$ python -q
>>> import numpy as np
>>> from numpy import linalg as LA
>>> np.set_printoptions(precision=1, suppress=True, linewidth=100, floatmode="fixed")
>>> arr = np.loadtxt("out12.csv", delimiter=",")
>>> arr
array([[0.0, 1.0, 0.0, 0.0, 0.0],
       [0.0, 0.0, 0.0, 1.0, 0.0],
       [0.0, 0.0, 1.0, 0.0, 0.0],
       [0.0, 0.0, 0.0, 0.0, 1.0],
       [1.0, 0.0, 0.0, 0.0, 0.0]])
>>> O = arr.astype(float).copy()
>>> for j in range(5):
...     O[:, j] -= O[:, :j] @ (O[:, :j].T @ O[:, j])
...     O[:, j] /= LA.norm(O[:, j])
... 
>>> O
array([[0.0, 1.0, 0.0, 0.0, 0.0],
       [0.0, 0.0, 0.0, 1.0, 0.0],
       [0.0, 0.0, 1.0, 0.0, 0.0],
       [0.0, 0.0, 0.0, 0.0, 1.0],
       [1.0, 0.0, 0.0, 0.0, 0.0]])
>>> O.T @ O
array([[1.0, 0.0, 0.0, 0.0, 0.0],
       [0.0, 1.0, 0.0, 0.0, 0.0],
       [0.0, 0.0, 1.0, 0.0, 0.0],
       [0.0, 0.0, 0.0, 1.0, 0.0],
       [0.0, 0.0, 0.0, 0.0, 1.0]])
>>> arr @ arr
array([[0.0, 0.0, 0.0, 1.0, 0.0],
       [0.0, 0.0, 0.0, 0.0, 1.0],
       [0.0, 0.0, 1.0, 0.0, 0.0],
       [1.0, 0.0, 0.0, 0.0, 0.0],
       [0.0, 1.0, 0.0, 0.0, 0.0]])
>>> np.flatnonzero(LA.matrix_power((arr != 0) + (arr.T != 0) + np.eye(5), 5)[3])
array([0, 1, 3, 4])
>>> LA.pinv(arr)
array([[0.0, 0.0, 0.0, 0.0, 1.0],
       [1.0, 0.0, 0.0, 0.0, 0.0],
       [0.0, 0.0, 1.0, 0.0, 0.0],
       [0.0, 1.0, 0.0, 0.0, 0.0],
       [0.0, 0.0, 0.0, 1.0, 0.0]])
>>> LA.svd(arr, compute_uv=False)
array([1.0, 1.0, 1.0, 1.0, 1.0])
>>> arr @ arr.T
array([[1.0, 0.0, 0.0, 0.0, 0.0],
       [0.0, 1.0, 0.0, 0.0, 0.0],
       [0.0, 0.0, 1.0, 0.0, 0.0],
       [0.0, 0.0, 0.0, 1.0, 0.0],
       [0.0, 0.0, 0.0, 0.0, 1.0]])
>>> LA.norm(arr, axis=0)
array([1.0, 1.0, 1.0, 1.0, 1.0])
>>> F = np.loadtxt("sample7.csv", delimiter=",")
>>> F
array([[-9.0,  0.0,  0.0,  0.0,  0.0,  0.0,  0.0,  0.0,  0.0,  0.0,  0.0,  0.0,  0.0],
       [ 0.0, -1.0,  0.0,  0.0,  0.0,  0.0,  0.0,  0.0,  0.0,  0.0,  0.0,  0.0,  0.0],
       [ 0.0,  0.0, -7.0,  0.0,  0.0,  0.0,  0.0,  0.0,  0.0,  0.0,  0.0,  0.0,  0.0],
       [ 0.0,  0.0,  0.0, -2.0,  0.0,  0.0,  0.0,  0.0,  0.0,  0.0,  0.0,  0.0,  0.0],
       [ 0.0,  0.0,  0.0,  0.0, -3.0,  0.0,  0.0,  0.0,  0.0,  0.0,  0.0,  0.0,  0.0],
       [ 0.0,  0.0,  0.0,  0.0,  0.0,  1.0,  0.0,  0.0,  0.0,  0.0,  0.0,  0.0,  0.0],
       [ 0.0,  0.0,  0.0,  0.0,  0.0,  0.0,  4.0,  0.0,  0.0,  0.0,  0.0,  0.0,  0.0],
       [ 0.0,  0.0,  0.0,  0.0,  0.0,  0.0,  0.0, -8.0,  0.0,  0.0,  0.0,  0.0,  0.0],
       [ 0.0,  0.0,  0.0,  0.0,  0.0,  0.0,  0.0,  0.0, -5.0,  0.0,  0.0,  0.0,  0.0],
       [ 0.0,  0.0,  0.0,  0.0,  0.0,  0.0,  0.0,  0.0,  0.0,  1.0,  0.0,  0.0,  0.0],
       [ 0.0,  0.0,  0.0,  0.0,  0.0,  0.0,  0.0,  0.0,  0.0,  0.0,  6.0,  0.0,  0.0],
       [ 0.0,  0.0,  0.0,  0.0,  0.0,  0.0,  0.0,  0.0,  0.0,  0.0,  0.0,  3.0,  0.0],
       [ 0.0,  0.0,  0.0,  0.0,  0.0,  0.0,  0.0,  0.0,  0.0,  0.0,  0.0,  0.0,  7.0]])
>>> # symmetric, so the eigenvalues are real
>>> rng = np.random.default_rng(244882)
>>> z = rng.permutation(13)
>>> A2 = F[:, z] * rng.choice([-1, 1], 13)
>>> A2
array([[-0.0, -0.0, -0.0,  0.0, -0.0,  9.0,  0.0,  0.0,  0.0, -0.0, -0.0,  0.0,  0.0],
       [-0.0, -0.0, -0.0,  0.0, -0.0, -0.0, -1.0,  0.0,  0.0, -0.0, -0.0,  0.0,  0.0],
       [-0.0, -0.0, -0.0,  0.0, -0.0, -0.0,  0.0,  0.0,  0.0, -0.0, -0.0,  0.0, -7.0],
       [-0.0, -0.0, -0.0,  0.0,  2.0, -0.0,  0.0,  0.0,  0.0, -0.0, -0.0,  0.0,  0.0],
       [-0.0, -0.0,  3.0,  0.0, -0.0, -0.0,  0.0,  0.0,  0.0, -0.0, -0.0,  0.0,  0.0],
       [-0.0, -0.0, -0.0,  0.0, -0.0, -0.0,  0.0,  0.0,  0.0, -0.0, -1.0,  0.0,  0.0],
       [-0.0, -0.0, -0.0,  0.0, -0.0, -0.0,  0.0,  0.0,  0.0, -0.0, -0.0,  4.0,  0.0],
       [-0.0, -0.0, -0.0,  0.0, -0.0, -0.0,  0.0,  0.0, -8.0, -0.0, -0.0,  0.0,  0.0],
       [-0.0, -0.0, -0.0,  0.0, -0.0, -0.0,  0.0,  0.0,  0.0,  5.0, -0.0,  0.0,  0.0],
       [-0.0, -1.0, -0.0,  0.0, -0.0, -0.0,  0.0,  0.0,  0.0, -0.0, -0.0,  0.0,  0.0],
       [-0.0, -0.0, -0.0,  6.0, -0.0, -0.0,  0.0,  0.0,  0.0, -0.0, -0.0,  0.0,  0.0],
       [-0.0, -0.0, -0.0,  0.0, -0.0, -0.0,  0.0,  3.0,  0.0, -0.0, -0.0,  0.0,  0.0],
       [-7.0, -0.0, -0.0,  0.0, -0.0, -0.0,  0.0,  0.0,  0.0, -0.0, -0.0,  0.0,  0.0]])
>>> left, _, Vt = LA.svd(F.T @ A2)
>>> z
array([12,  9,  4, 10,  3,  0,  1, 11,  7,  8,  5,  6,  2])
>>> x = np.array([3, 0, 2, 2, 1])
>>> LA.inv(arr)
array([[0.0, 0.0, 0.0, 0.0, 1.0],
       [1.0, 0.0, 0.0, 0.0, 0.0],
       [0.0, 0.0, 1.0, 0.0, 0.0],
       [0.0, 1.0, 0.0, 0.0, 0.0],
       [0.0, 0.0, 0.0, 1.0, 0.0]])
>>> arr.T @ (arr @ x)
array([3.0, 0.0, 2.0, 2.0, 1.0])
>>> round(LA.norm(x), 1), round(LA.norm(arr @ x), 1)
(np.float64(4.2), np.float64(4.2))
>>> np.abs(LA.eigvals(arr))
array([1.0, 1.0, 1.0, 1.0, 1.0])
>>> A2 = np.array([[3, 1, -2, -3, 0, -1, 2, -1, 1, 2, 1, 2, -1],
...     [3, 2, 2, 3, 0, 2, 1, -2, 2, 3, 2, 0, -3],
...     [-3, -3, -1, 2, -1, 3, 3, -1, 0, -3, 1, 2, 1],
...     [1, -3, -2, 0, 1, -3, -3, 0, 3, -2, 3, -3, 2],
...     [0, 0, -2, 2, -1, -2, -1, 1, 2, -3, -3, 3, 1]])
>>> E = A2.T @ A2
>>> E
array([[ 28,  15,   1,  -6,   4,  -9,  -3,  -6,  12,  22,   9,  -3, -13],
       [ 15,  23,  11,  -3,   0,   3,   4,  -2,  -4,  23,  -7,   5, -16],
       [  1,  11,  17,   6,   1,  13,   3,  -3,  -8,  15,   1,  -6, -11],
       [ -6,  -3,   6,  26,  -4,  11,   1,  -3,   7,  -9,  -1,   4,  -2],
       [  4,   0,   1,  -4,   3,  -4,  -5,   0,   1,   4,   5,  -8,   0],
       [ -9,   3,  13,  11,  -4,  27,  20,  -8, -10,   7,   3,   7, -10],
       [ -3,   4,   3,   1,  -5,  20,  24,  -8,  -7,   7,   1,  16,  -9],
       [ -6,  -2,  -3,  -3,   0,  -8,  -8,   7,  -3,  -8,  -9,  -1,   7],
       [ 12,  -4,  -8,   7,   1, -10,  -7,  -3,  18,  -4,   8,  -1,   1],
       [ 22,  23,  15,  -9,   4,   7,   7,  -8,  -4,  35,   8,  -5, -21],
       [  9,  -7,   1,  -1,   5,   3,   1,  -9,   8,   8,  24, -14,  -3],
       [ -3,   5,  -6,   4,  -8,   7,  16,  -1,  -1,  -5, -14,  26,  -3],
       [-13, -16, -11,  -2,   0, -10,  -9,   7,   1, -21,  -3,  -3,  16]])
>>> np.abs(np.diag(LA.qr(E)[1])) > 1e-9
array([ True,  True,  True,  True,  True, False, False, False, False, False, False, False, False])
>>> round(float(np.trace(LA.pinv(E) @ E)), 1)
5.0
>>> LA.lstsq(E[:-1].T, E[-1])[2]
np.int32(5)
>>> mat = np.loadtxt("x.csv", delimiter=",")
>>> mat
array([[  8.0,   8.0,   0.0,  10.0,  -4.0,   4.0,  -6.0,  16.0,   6.0,  10.0, -14.0,   0.0],
       [-20.0, -20.0,   0.0, -25.0,  10.0, -10.0,  15.0, -40.0, -15.0, -25.0,  35.0,   0.0],
       [  0.0,   0.0,   0.0,   0.0,   0.0,   0.0,   0.0,   0.0,   0.0,   0.0,   0.0,   0.0],
       [ -8.0,  -8.0,   0.0, -10.0,   4.0,  -4.0,   6.0, -16.0,  -6.0, -10.0,  14.0,   0.0],
       [-20.0, -20.0,   0.0, -25.0,  10.0, -10.0,  15.0, -40.0, -15.0, -25.0,  35.0,   0.0],
       [ -4.0,  -4.0,   0.0,  -5.0,   2.0,  -2.0,   3.0,  -8.0,  -3.0,  -5.0,   7.0,   0.0],
       [  0.0,   0.0,   0.0,   0.0,   0.0,   0.0,   0.0,   0.0,   0.0,   0.0,   0.0,   0.0],
       [ 20.0,  20.0,   0.0,  25.0, -10.0,  10.0, -15.0,  40.0,  15.0,  25.0, -35.0,   0.0],
       [-16.0, -16.0,   0.0, -20.0,   8.0,  -8.0,  12.0, -32.0, -12.0, -20.0,  28.0,   0.0],
       [ -8.0,  -8.0,   0.0, -10.0,   4.0,  -4.0,   6.0, -16.0,  -6.0, -10.0,  14.0,   0.0],
       [-12.0, -12.0,   0.0, -15.0,   6.0,  -6.0,   9.0, -24.0,  -9.0, -15.0,  21.0,   0.0],
       [ 16.0,  16.0,   0.0,  20.0,  -8.0,   8.0, -12.0,  32.0,  12.0,  20.0, -28.0,   0.0],
       [ -8.0,  -8.0,   0.0, -10.0,   4.0,  -4.0,   6.0, -16.0,  -6.0, -10.0,  14.0,   0.0]])
>>> W = np.array([[-3, 0],
...     [-1, 3],
...     [-2, -1],
...     [3, -2],
...     [-1, 1],
...     [-1, 2],
...     [0, 0],
...     [3, 1],
...     [0, 2],
...     [2, 1],
...     [3, 3],
...     [2, 1]])
>>> coef = np.array([1, 0])
>>> hid = np.maximum(mat @ W + coef, 0)
>>> hid
array([[25.0,  4.0],
       [ 0.0,  0.0],
       [ 1.0,  0.0],
       [ 0.0,  0.0],
       [ 0.0,  0.0],
       [ 0.0,  0.0],
       [ 1.0,  0.0],
       [61.0, 10.0],
       [ 0.0,  0.0],
       [ 0.0,  0.0],
       [ 0.0,  0.0],
       [49.0,  8.0],
       [ 0.0,  0.0]])
>>> (hid > 0).mean(axis=0)
array([0.4, 0.2])
>>> W2 = np.array([[-1, 3, 1], [2, 0, 3]])
>>> W @ W2
array([[ 3, -9, -3],
       [ 7, -3,  8],
       [ 0, -6, -5],
       [-7,  9, -3],
       [ 3, -3,  2],
       [ 5, -3,  5],
       [ 0,  0,  0],
       [-1,  9,  6],
       [ 4,  0,  6],
       [ 0,  6,  5],
       [ 3,  9, 12],
       [ 0,  6,  5]])
>>> A = np.loadtxt("m.csv", delimiter=",")
>>> A
array([[ 3.0,  1.0,  1.0, -1.0,  3.0,  2.0],
       [-2.0, -2.0,  2.0, -3.0, -3.0,  2.0],
       [-2.0,  3.0, -2.0, -3.0, -2.0,  2.0],
       [ 3.0,  1.0, -3.0, -1.0, -1.0, -1.0],
       [-1.0, -3.0,  2.0, -1.0, -2.0, -3.0],
       [ 1.0, -2.0, -3.0, -1.0, -2.0,  1.0],
       [-1.0, -1.0, -2.0,  3.0,  1.0, -1.0],
       [ 1.0, -1.0, -2.0, -1.0,  1.0,  0.0],
       [ 1.0, -2.0, -3.0,  0.0, -2.0,  3.0],
       [ 0.0, -3.0, -2.0,  3.0, -2.0,  1.0],
       [-2.0, -3.0,  3.0, -3.0, -3.0,  1.0]])
>>> G = A.T @ A
>>> LA.matrix_rank(G)
np.int64(6)
>>> np.trace(G), (A ** 2).sum()
(np.float64(283.0), np.float64(283.0))
>>> np.diag(G)
array([35.0, 52.0, 61.0, 50.0, 50.0, 35.0])
>>> K = np.array([[2, 3, 1, 1, 0, 3, 2],
...     [1, 3, 0, 3, 2, 1, 3],
...     [2, 1, 2, 3, 3, 0, 3],
...     [3, 1, 1, 1, 3, 0, 2],
...     [0, 1, 3, 3, 3, 3, 3],
...     [1, 1, 1, 3, 3, 2, 0],
...     [0, 0, 2, 1, 2, 1, 0]])
>>> K
array([[2, 3, 1, 1, 0, 3, 2],
       [1, 3, 0, 3, 2, 1, 3],
       [2, 1, 2, 3, 3, 0, 3],
       [3, 1, 1, 1, 3, 0, 2],
       [0, 1, 3, 3, 3, 3, 3],
       [1, 1, 1, 3, 3, 2, 0],
       [0, 0, 2, 1, 2, 1, 0]])
>>> np.sort(np.abs(LA.eigvals(arr)))[::-1]
array([1.0, 1.0, 1.0, 1.0, 1.0])
>>> LA.matrix_power(arr, 100)
array([[1.0, 0.0, 0.0, 0.0, 0.0],
       [0.0, 1.0, 0.0, 0.0, 0.0],
       [0.0, 0.0, 1.0, 0.0, 0.0],
       [0.0, 0.0, 0.0, 1.0, 0.0],
       [0.0, 0.0, 0.0, 0.0, 1.0]])
>>> pr = np.eye(5)[3]
>>> for _ in range(5):
...     pr = pr @ arr
...     print(pr.round(1))
... 
[0.0 0.0 0.0 0.0 1.0]
[1.0 0.0 0.0 0.0 0.0]
[0.0 1.0 0.0 0.0 0.0]
[0.0 0.0 0.0 1.0 0.0]
[0.0 0.0 0.0 0.0 1.0]
>>> u = np.array([3, 3, -3])
>>> np.convolve(F[3], u)
array([ 0.0,  0.0,  0.0, -6.0, -6.0,  6.0,  0.0,  0.0,  0.0,  0.0,  0.0,  0.0,  0.0,  0.0,  0.0])
>>> x = np.array([0, -3, -9, -9, 7, -8, -4])
>>> K @ np.ones(7)
array([12.0, 13.0, 14.0, 11.0, 16.0, 11.0,  6.0])
>>> K @ np.eye(7)[3]
array([1.0, 3.0, 3.0, 1.0, 3.0, 3.0, 1.0])
>>> K * x
array([[  0,  -9,  -9,  -9,   0, -24,  -8],
       [  0,  -9,   0, -27,  14,  -8, -12],
       [  0,  -3, -18, -27,  21,   0, -12],
       [  0,  -3,  -9,  -9,  21,   0,  -8],
       [  0,  -3, -27, -27,  21, -24, -12],
       [  0,  -3,  -9, -27,  21, -16,   0],
       [  0,   0, -18,  -9,  14,  -8,   0]])
>>> (K @ x).argmax()
np.int64(3)
>>> np.einsum("ij,j->i", K, x)
array([-59, -42, -39,  -8, -72, -34, -21])
>>> np.sign((K @ x).round(6))
array([-1, -1, -1, -1, -1, -1, -1])
>>> K @ (2 * x)
array([-118,  -84,  -78,  -16, -144,  -68,  -42])
>>> X = np.loadtxt("run9.csv", delimiter=",")
>>> X
array([[ 2.0,  0.0,  0.0,  0.0,  0.0,  0.0],
       [ 0.0, -1.0,  0.0,  2.0,  0.0, -2.0],
       [ 0.0,  0.0,  2.0,  1.0,  0.0,  2.0],
       [ 0.0,  0.0, -1.0, -1.0,  0.0,  0.0],
       [ 0.0,  0.0,  0.0,  0.0,  2.0,  0.0],
       [ 0.0,  1.0,  1.0,  1.0,  0.0,  2.0]])
>>> np.flatnonzero(LA.matrix_power((X != 0) + (X.T != 0) + np.eye(6), 6)[2])
array([1, 2, 3, 5])
>>> (LA.matrix_power((X != 0) + (X.T != 0) + np.eye(6), 6) > 0).astype(int)
array([[1, 0, 0, 0, 0, 0],
       [0, 1, 1, 1, 0, 1],
       [0, 1, 1, 1, 0, 1],
       [0, 1, 1, 1, 0, 1],
       [0, 0, 0, 0, 1, 0],
       [0, 1, 1, 1, 0, 1]])
>>> X @ X
array([[ 4.0,  0.0,  0.0,  0.0,  0.0,  0.0],
       [ 0.0, -1.0, -4.0, -6.0,  0.0, -2.0],
       [ 0.0,  2.0,  5.0,  3.0,  0.0,  8.0],
       [ 0.0,  0.0, -1.0,  0.0,  0.0, -2.0],
       [ 0.0,  0.0,  0.0,  0.0,  4.0,  0.0],
       [ 0.0,  1.0,  3.0,  4.0,  0.0,  4.0]])
>>> np.sort(LA.eigvals(X).real)
array([-0.8, -0.8,  1.0,  2.0,  2.0,  2.7])
>>> (X != 0).astype(int)
array([[1, 0, 0, 0, 0, 0],
       [0, 1, 0, 1, 0, 1],
       [0, 0, 1, 1, 0, 1],
       [0, 0, 1, 1, 0, 0],
       [0, 0, 0, 0, 1, 0],
       [0, 1, 1, 1, 0, 1]])
>>> left, s, Vt = LA.svd(mat)
>>> vecs = Vt[:(s > 1e-8).sum()]
>>> x = mat[2] + -2 * mat[11] + rng.integers(2) * np.eye(12)[3]
>>> x
array([-32.0, -32.0,   0.0, -39.0,  16.0, -16.0,  24.0, -64.0, -24.0, -40.0,  56.0,   0.0])
>>> LA.matrix_rank(np.vstack([mat, x]))
np.int64(2)
>>> np.round(np.diag(vecs.T @ vecs), 1) + 0
array([0.1, 0.1, 0.0, 0.1, 0.0, 0.0, 0.0, 0.3, 0.0, 0.1, 0.2, 0.0])
>>> u = np.array([-5, 1, 4, -9, -5, 4])
>>> A2 = X + np.outer(u, np.eye(6)[2])
>>> LA.matrix_rank(LA.inv(A2) - LA.inv(X), tol=1e-8)
np.int64(1)
>>> A2
array([[  2.0,   0.0,  -5.0,   0.0,   0.0,   0.0],
       [  0.0,  -1.0,   1.0,   2.0,   0.0,  -2.0],
       [  0.0,   0.0,   6.0,   1.0,   0.0,   2.0],
       [  0.0,   0.0, -10.0,  -1.0,   0.0,   0.0],
       [  0.0,   0.0,  -5.0,   0.0,   2.0,   0.0],
       [  0.0,   1.0,   5.0,   1.0,   0.0,   2.0]])
>>> m1 = np.loadtxt("w.csv", delimiter=",")
>>> m1
array([[ -5.0,   2.0,  -7.0],
       [-12.0,   3.0,  -8.0],
       [-20.0,   1.0,  -1.0],
       [-15.0,   4.0,   5.0],
       [-18.0,   8.0,  11.0],
       [-24.0,  11.0,   3.0],
       [-26.0,   6.0,  -4.0],
       [-19.0,   0.0,   4.0],
       [-13.0,   7.0,   1.0],
       [ -4.0,   5.0,  -3.0],
       [ -6.0,   6.0,   0.0],
       [  1.0,  12.0,  -8.0],
       [  1.0,   5.0, -11.0],
       [ -4.0,   8.0, -19.0],
       [  3.0,  12.0, -23.0],
       [ 11.0,  16.0, -15.0]])
>>> u = np.array([1, 0, -8])
>>> np.array([np.convolve(row, u, "same") for row in m1])
array([[   2.0,   33.0,  -16.0],
       [   3.0,   88.0,  -24.0],
       [   1.0,  159.0,   -8.0],
       [   4.0,  125.0,  -32.0],
       [   8.0,  155.0,  -64.0],
       [  11.0,  195.0,  -88.0],
       [   6.0,  204.0,  -48.0],
       [   0.0,  156.0,    0.0],
       [   7.0,  105.0,  -56.0],
       [   5.0,   29.0,  -40.0],
       [   6.0,   48.0,  -48.0],
       [  12.0,  -16.0,  -96.0],
       [   5.0,  -19.0,  -40.0],
       [   8.0,   13.0,  -64.0],
       [  12.0,  -47.0,  -96.0],
       [  16.0, -103.0, -128.0]])
>>> np.correlate(m1[10], m1[15], "full")
array([  90.0, -186.0,   30.0,   66.0,    0.0])
>>> np.cross(m1[10, :3], m1[15, :3])
array([ -90.0,  -90.0, -162.0])
>>> np.convolve(m1[10], u)
array([ -6.0,   6.0,  48.0, -48.0,   0.0])
